$ python3 -q
>>> import numpy as np
>>> np.set_printoptions(precision=2, suppress=True, linewidth=200)
>>> feats = np.loadtxt("w.csv", delimiter=",")
>>> print(feats)
[[ 9.77 30.23 -1.05]
 [10.03 31.03  0.42]
 [10.7  30.29 -1.8 ]
 [ 9.23 28.88 -1.78]
 [ 8.33 29.13  0.48]
 [ 9.55 29.84  0.61]
 [10.29 29.93  1.71]
 [10.49 28.6   0.15]
 [10.4  29.04  0.58]
 [10.8  30.9  -1.08]
 [ 9.36 30.97 -1.51]
 [ 9.66 29.47  0.38]
 [ 9.29 30.28 -0.21]
 [ 9.64 30.53 -1.83]
 [ 9.69 29.12  0.77]
 [ 8.18 30.57 -1.67]
 [10.2  30.77  0.55]
 [ 8.46 28.13 -0.8 ]
 [ 8.47 28.39  0.36]
 [ 9.76 30.01 -1.  ]
 [ 8.59 30.54  1.5 ]
 [ 9.55 30.47  0.36]
 [ 8.88 29.75  0.19]
 [11.07 28.   -1.22]
 [ 8.5  30.28  1.19]
 [ 8.49 29.99  0.26]
 [ 9.83 30.13  2.21]
 [ 9.84 29.31  0.26]
 [11.1  31.81  2.24]]
>>> # column 1 is much longer than the rest
>>> cent = feats[[22, 25]].astype(float)
>>> for _ in range(3):
...     idx = np.linalg.norm(feats[:, None] - cent, axis=-1).argmin(axis=1)
...     cent = np.array([feats[idx == j].mean(axis=0) for j in range(2)])
... 
>>> print(idx)
[0 0 0 0 1 0 0 0 0 0 0 0 0 0 0 1 0 1 1 0 1 0 1 0 1 1 0 0 0]
>>> print(np.abs(cent[1] - cent[0]).argmax())
0
>>> print(np.bincount(idx))
[21  8]
>>> print(cent)
[[10.01 29.98 -0.06]
 [ 8.49 29.6   0.19]]
>>> W0 = np.load("x.npy")
>>> print(W0)
[[ 1  3  2 -2  1  1 -1 -1 -1]
 [-2 -3  1  3  3 -1  1 -1  3]
 [ 1  3  0  1 -3  0  2 -2 -2]
 [-3  1 -1  2 -2 -2  1  0 -1]
 [-2  2 -3  3  1  2  1  1 -1]
 [ 0 -2  1 -3  2  1 -3  0 -3]
 [-2 -2 -1  2  3 -3  2  3  2]
 [-3 -3  1  1  1 -3 -3 -2 -1]
 [ 1 -1  0  2  2  2 -3 -3 -2]]
>>> left, sig, Vh = np.linalg.svd(W0, full_matrices=False)
>>> print((sig > 1e-8).sum())
9
>>> print(np.cumsum(sig ** 2) / np.sum(sig ** 2))
[0.35 0.63 0.77 0.87 0.95 0.98 0.99 1.   1.  ]
>>> print(np.abs(Vh[0]))
[0.42 0.47 0.09 0.4  0.34 0.38 0.13 0.17 0.35]
>>> print(left.shape, sig.shape, Vh.shape)
(9, 9) (9,) (9, 9)
>>> print(round(float(np.sqrt((sig ** 2).sum())), 2), round(np.linalg.norm(W0), 2))
17.97 17.97
>>> r0 = np.array([2, 2, 2, 2])
>>> m1 = np.array([np.roll(r0, i) for i in range(4)])
>>> print(m1)
[[2 2 2 2]
 [2 2 2 2]
 [2 2 2 2]
 [2 2 2 2]]
>>> # row 1 repeats row 0
>>> rank = np.linalg.matrix_rank(m1)
>>> print(rank)
1
>>> ns = np.linalg.svd(m1)[2][rank:].T
>>> print([int(np.linalg.matrix_rank(np.delete(m1, i, axis=0))) for i in range(4)])
[1, 1, 1, 1]
>>> print(ns @ ns.T)
[[ 0.75 -0.25 -0.25 -0.25]
 [-0.25  0.75 -0.25 -0.25]
 [-0.25 -0.25  0.75 -0.25]
 [-0.25 -0.25 -0.25  0.75]]
>>> print([int(np.linalg.matrix_rank(m1[:i])) for i in range(1, len(m1) + 1)])
[1, 1, 1, 1]
>>> print(np.allclose(m1 @ ns, 0))
True
>>> print(np.linalg.matrix_rank(m1.T @ m1), np.linalg.matrix_rank(m1 @ m1.T))
1 1
>>> vec = np.array([1, -2, 2, 1])
>>> print(m1 @ np.ones(4))
[8. 8. 8. 8.]
>>> print((m1 @ vec).argmax())
0
>>> print((m1 * vec).sum(axis=1))
[4 4 4 4]
>>> print(np.linalg.norm(m1 @ vec) <= np.linalg.norm(m1, 2) * np.linalg.norm(vec) + 1e-9)
True
>>> print(m1 @ (2 * vec))
[8 8 8 8]
>>> print(np.sign((m1 @ vec).round(6)))
[1 1 1 1]
>>> arr = np.array([[-1.58, 0.14, 0.03, -2.34, -1.05, -0.89, -0.28],
...     [-1.6, 0.1, 0.0, -2.3, -1.0, -0.9, -0.3],
...     [-0.9, -0.6, -0.2, -1.0, 1.4, -1.2, 1.2],
...     [1.0, 0.9, 1.1, 1.3, 2.0, -1.1, -0.5]])
>>> out = arr / np.sqrt((arr ** 2).mean(axis=1, keepdims=True))
>>> print(np.linalg.matrix_rank(out) == np.linalg.matrix_rank(arr))
True
>>> X = np.load("out1.npy")
>>> print(X)
[[0 4 0]
 [0 0 0]
 [0 4 0]
 [0 1 0]
 [0 0 1]
 [0 0 0]
 [0 0 0]
 [0 4 1]
 [0 1 0]
 [0 0 0]
 [0 4 0]
 [0 1 1]
 [0 1 1]]
>>> # rank 2
>>> T = np.stack([X, 2 * X, X[::-1]])
>>> print(np.linalg.matrix_rank(T))
[2 2 2]
>>> print(np.linalg.norm(T, axis=(1, 2)))
[ 8.49 16.97  8.49]
>>> print(np.einsum("bij,cij->bc", T, T))
[[ 72 144  40]
 [144 288  80]
 [ 40  80  72]]
>>> K = np.loadtxt("sample16.csv", delimiter=",")
>>> print(K)
[[-0.12  0.38  0.03  0.08 -0.51  0.12]
 [-0.45 -0.04  0.06 -0.2  -0.15  0.77]
 [ 0.21 -0.55 -0.05 -0.06 -0.28  0.3 ]
 [ 0.25  0.48  0.67 -0.28  0.16  0.16]
 [ 0.29  0.06 -0.35 -0.84 -0.2  -0.11]
 [-0.7   0.2  -0.25 -0.24  0.21 -0.22]
 [-0.16  0.02  0.23  0.06 -0.72 -0.39]
 [ 0.29  0.53 -0.56  0.31 -0.1   0.25]]
>>> O, evecs = np.linalg.qr(K[:, :1])[0], np.linalg.qr(K[:, 1:])[0]
>>> sig = np.linalg.svd(O.T @ evecs, compute_uv=False)
>>> print(np.degrees(np.arccos(sig.clip(0, 1))))
[90.]
>>> print(sig.round(2) + 0)
[0.]
>>> print(round(float(np.linalg.norm(O @ O.T - evecs @ evecs.T, 2)), 2))
1.0
>>> J = np.load("mat.npy")
>>> print(J)
[[-3.3  -3.67 -2.64 -8.15  0.91 -1.18  0.4 ]
 [ 7.52 -2.36  2.77 -0.86 -0.63 -4.15 -3.44]
 [-3.81  2.95  1.77  2.09 -2.74 -3.2   7.18]
 [-5.34  7.37 -0.12 -2.37 -0.27  3.36  0.33]
 [-1.44 -3.86  3.34 -2.72 -2.46 -7.05 -2.95]
 [-0.67 -2.3   7.08  5.43  2.13  3.05 -0.88]
 [-1.45 -3.55 -3.11 -5.81 -1.35 -5.25  3.54]
 [ 2.09  2.6  -3.47 -0.67  0.61 -5.96 -6.36]
 [ 3.31  0.63  1.12  5.4   4.83 -2.67 -5.28]
 [-1.27  1.   -4.9  -5.35 -4.45  4.77 -1.51]
 [-5.4  -6.44 -0.26  1.84  2.63 -2.6   3.49]
 [-0.59 -4.15 -2.4  -0.1   6.33  1.5  -5.86]
 [ 0.88 -0.93  4.6  -2.02  1.4   8.41 -0.63]
 [-1.88 -2.53 -4.14  3.93  7.44 -0.73 -1.26]
 [ 4.8  -2.5  -0.43 -5.05 -4.34  4.23  2.88]
 [-6.83  3.64 -3.47 -2.12  2.46  0.24  4.18]
 [ 1.68  4.06  6.73 -0.45  5.69 -1.41  0.9 ]]
>>> D = np.linalg.norm(J[:, None] - J[None], axis=-1)
>>> print((D + 1e9 * np.eye(17)).round(6).argmin(axis=1))
[ 6  4 15 15  6 12  0  8  7 14 13 13  5 11  9  3  5]
>>> print(D[:5, :5])
[[ 0.   15.07 15.22 13.7  11.22]
 [15.07  0.   16.86 18.48  9.92]
 [15.22 16.86  0.   11.89 13.97]
 [13.7  18.48 11.89  0.   16.65]
 [11.22  9.92 13.97 16.65  0.  ]]
>>> print(np.linalg.matrix_rank(D ** 2))
9
>>> print(D[6].round(6).argsort(kind="stable")[:4])
[ 6  0  4 10]
>>> print(np.flatnonzero(D[6] < D.mean() / 2))
[0 6]
>>> print(D.mean(axis=1).argmax())
2
>>> rng = np.random.default_rng(585267)
>>> out = J + rng.integers(-2, 3, (17, 5)) @ rng.integers(-2, 3, (5, 7))
>>> print(out)
[[  8.7    1.33 -12.64  -9.15   5.91   7.82   9.4 ]
 [  7.52  -1.36   0.77   0.14   0.37  -5.15  -3.44]
 [ -7.81   0.95  -4.23  -1.91  -2.74  -3.2    5.18]
 [  2.66  11.37 -10.12  -6.37   3.73   9.36   4.33]
 [ -3.44  -8.86   2.34  -3.72  -3.46  -2.05   3.05]
 [ -2.67  -2.3    8.08   4.43   3.13   0.05  -1.88]
 [-11.45  -6.55   3.89  -6.81  -4.35 -14.25  -5.46]
 [  6.09   6.6   -2.47  -1.67   3.61  -7.96  -6.36]
 [  1.31   0.63   8.12   9.4    2.83  -6.67  -8.28]
 [  2.73   3.    -4.9   -9.35  -4.45   6.77  -3.51]
 [ -9.4   -9.44   1.74  -1.16   1.63  -3.6    2.49]
 [ -2.59  -8.15  -4.4    0.9    5.33   5.5   -0.86]
 [  4.88  -1.93   4.6    1.98   1.4   14.41   7.37]
 [ -5.88  -2.53   1.86   3.93   5.44  -6.73  -8.26]
 [  8.8    0.5  -10.43  -7.05   1.66   6.23   8.88]
 [ -8.83  -0.36  -4.47  -0.12   0.46   4.24   8.18]
 [  3.68   4.06   0.73   2.55   6.69   2.59   5.9 ]]
>>> print(out - J)
[[ 12.   5. -10.  -1.   5.   9.   9.]
 [  0.   1.  -2.   1.   1.  -1.   0.]
 [ -4.  -2.  -6.  -4.   0.   0.  -2.]
 [  8.   4. -10.  -4.   4.   6.   4.]
 [ -2.  -5.  -1.  -1.  -1.   5.   6.]
 [ -2.   0.   1.  -1.   1.  -3.  -1.]
 [-10.  -3.   7.  -1.  -3.  -9.  -9.]
 [  4.   4.   1.  -1.   3.  -2.   0.]
 [ -2.   0.   7.   4.  -2.  -4.  -3.]
 [  4.   2.   0.  -4.   0.   2.  -2.]
 [ -4.  -3.   2.  -3.  -1.  -1.  -1.]
 [ -2.  -4.  -2.   1.  -1.   4.   5.]
 [  4.  -1.   0.   4.   0.   6.   8.]
 [ -4.   0.   6.   0.  -2.  -6.  -7.]
 [  4.   3. -10.  -2.   6.   2.   6.]
 [ -2.  -4.  -1.   2.  -2.   4.   4.]
 [  2.   0.  -6.   3.   1.   4.   5.]]
>>> print(np.abs(out - J).sum(axis=1))
[51.  6. 18. 40. 21.  9. 42. 15. 22. 14. 15. 19. 23. 25. 33. 19. 21.]
>>> print(np.round(np.linalg.svd(out - J, compute_uv=False), 2) + 0)
[39.59 17.9  13.93  8.    5.24  0.    0.  ]
>>> print(np.linalg.matrix_rank(out - J, tol=1e-8))
5
>>> vec = np.array([2, 3, 1, 5, 0, 2, 1])
>>> a = np.maximum(out @ vec, 0)
>>> print(out * (a > 1e-9)[:, None])
[[  0.     0.    -0.    -0.     0.     0.     0.  ]
 [  0.    -0.     0.     0.     0.    -0.    -0.  ]
 [ -0.     0.    -0.    -0.    -0.    -0.     0.  ]
 [  2.66  11.37 -10.12  -6.37   3.73   9.36   4.33]
 [ -0.    -0.     0.    -0.    -0.    -0.     0.  ]
 [ -2.67  -2.3    8.08   4.43   3.13   0.05  -1.88]
 [ -0.    -0.     0.    -0.    -0.    -0.    -0.  ]
 [  0.     0.    -0.    -0.     0.    -0.    -0.  ]
 [  1.31   0.63   8.12   9.4    2.83  -6.67  -8.28]
 [  0.     0.    -0.    -0.    -0.     0.    -0.  ]
 [ -0.    -0.     0.    -0.     0.    -0.     0.  ]
 [ -0.    -0.    -0.     0.     0.     0.    -0.  ]
 [  4.88  -1.93   4.6    1.98   1.4   14.41   7.37]
 [ -0.    -0.     0.     0.     0.    -0.    -0.  ]
 [  0.     0.    -0.    -0.     0.     0.     0.  ]
 [ -0.    -0.    -0.    -0.     0.     0.     0.  ]
 [  3.68   4.06   0.73   2.55   6.69   2.59   5.9 ]]
>>> print(np.maximum(out @ (3 * vec), 0))
[  0.     0.     0.    61.53   0.    48.63   0.     0.   114.03   0.     0.     0.   163.98   0.     0.     0.   132.3 ]
>>> Xc = (J - J.mean(axis=0)) / J.std(axis=0)
>>> print(np.argwhere(np.abs(Xc) > 2))
[[ 1  0]
 [ 2  6]
 [ 3  1]
 [12  5]]
>>> b = np.linalg.lstsq(np.delete(Xc, 2, axis=1), Xc[:, 2])[0]
>>> print(b)
[ 0.44  0.05  0.44 -0.05  0.12  0.3 ]
>>> print(round(float(1 - np.var(Xc[:, 2] - np.delete(Xc, 2, axis=1) @ b)), 2))
0.32
>>> print(np.abs(b).argmax())
2
>>> F = np.array([[-1.0, -2.0, 3.0, 5.0],
...     [4.0, 5.0, 0.0, -2.0],
...     [0.0, 0.0, -6.0, -9.0],
...     [0.0, 0.0, 6.0, 9.0]])
>>> hat = np.triu(np.array([[-1, 2, 1, 0], [0, 2, -1, 1], [2, 0, -1, 2], [3, -2, -3, 1]]), 1) + np.eye(4)
>>> out = hat @ F @ np.linalg.inv(hat)
>>> print(out)
[[  7.  -6. -16.  30.]
 [  4.  -3.   5.   9.]
 [  0.   0.   6.  -3.]
 [  0.   0.   6.  -3.]]
>>> print(np.trace(out), np.trace(F))
7.0 7.0
